$ ipython --no-banner

In [1]: import numpy as np

In [2]: np.set_printoptions(suppress=True, linewidth=120)

In [3]: arr = np.load("out16.npy")

In [4]: print(arr)
[[-8  0  0  0  0]
 [ 0 -3  0  0  0]
 [ 0  0 -1  0  0]
 [ 0  0  0 -6  0]
 [ 0  0  0  0  7]]

In [5]: u, v = arr[1], arr[4]

In [6]: print(u @ v)
0

In [7]: print(u @ u)
9

In [8]: pr = (u @ v) / (u @ u) * u

In [9]: print(pr)
[ 0. -0.  0.  0.  0.]

In [10]: print((v - pr) @ u)
0.0

In [11]: rng = np.random.default_rng(44066)

In [12]: idx = rng.permutation(5)

In [13]: print(idx)
[1 2 4 3 0]

In [14]: other = arr[idx][:, idx]

In [15]: print(np.diag(other))
[-3 -1  7 -6 -8]

In [16]: print(other)
[[-3  0  0  0  0]
 [ 0 -1  0  0  0]
 [ 0  0  7  0  0]
 [ 0  0  0 -6  0]
 [ 0  0  0  0 -8]]

In [17]: print(round(np.linalg.eigvalsh(other).min(), 2))
-8.0

In [18]: ev, vecs = np.linalg.eigh(arr)

In [19]: vec = np.array([3, -1, 2, 0, -3])

In [20]: print(vecs * np.abs(ev) @ vecs.T)
[[8. 0. 0. 0. 0.]
 [0. 3. 0. 0. 0.]
 [0. 0. 1. 0. 0.]
 [0. 0. 0. 6. 0.]
 [0. 0. 0. 0. 7.]]

In [21]: print((np.sign(vecs[:, -1].round(6)) == np.sign(vecs[0, -1].round(6))).astype(int))
[1 1 1 1 0]

In [22]: print(vecs * np.maximum(ev, 0) @ vecs.T)
[[0. 0. 0. 0. 0.]
 [0. 0. 0. 0. 0.]
 [0. 0. 0. 0. 0.]
 [0. 0. 0. 0. 0.]
 [0. 0. 0. 0. 7.]]

In [23]: m1 = np.load("layer9.npy")

In [24]: print(m1)
[[ 0.37 -0.75 -0.51]
 [ 0.65 -0.59 -0.27]
 [-0.35  0.29  0.12]
 [-0.99  0.99  0.79]
 [-0.03 -0.23 -0.16]
 [ 0.32 -0.34 -0.16]
 [ 0.09 -0.03  0.  ]
 [ 0.72 -0.12  0.12]
 [-0.49  0.72  0.45]
 [-0.73  0.41  0.08]]

In [25]: left, s = np.linalg.svd(m1)
Traceback (most recent call last):
  Cell In[25], line 1
    left, s = np.linalg.svd(m1)
ValueError: too many values to unpack (expected 2)


In [26]: left, s, VT = np.linalg.svd(m1, full_matrices=False)

In [27]: print(np.allclose(left * s @ VT, m1))
True

In [28]: print(left.shape, s.shape, VT.shape)
(10, 3) (3,) (3, 3)

In [29]: print(np.round(left.T @ m1 @ VT.T, 2) + 0)
[[2.55 0.   0.  ]
 [0.   0.78 0.  ]
 [0.   0.   0.18]]

In [30]: print(np.round(left.T @ left, 2) + 0)
[[1. 0. 0.]
 [0. 1. 0.]
 [0. 0. 1.]]

In [31]: print(s.round(2))
[2.55 0.78 0.18]

In [32]: print(np.round(np.cumsum(s ** 2) / np.sum(s ** 2), 2))
[0.91 1.   1.  ]

In [33]: print(np.round(VT @ VT.T, 2) + 0)
[[1. 0. 0.]
 [0. 1. 0.]
 [0. 0. 1.]]

In [34]: print(np.round(s / s[0], 2))
[1.   0.3  0.07]

In [35]: print(np.round(np.sqrt((s ** 2).sum()), 2), round(np.linalg.norm(m1), 2))
2.68 2.68

In [36]: print((s > 1e-8).sum())
3
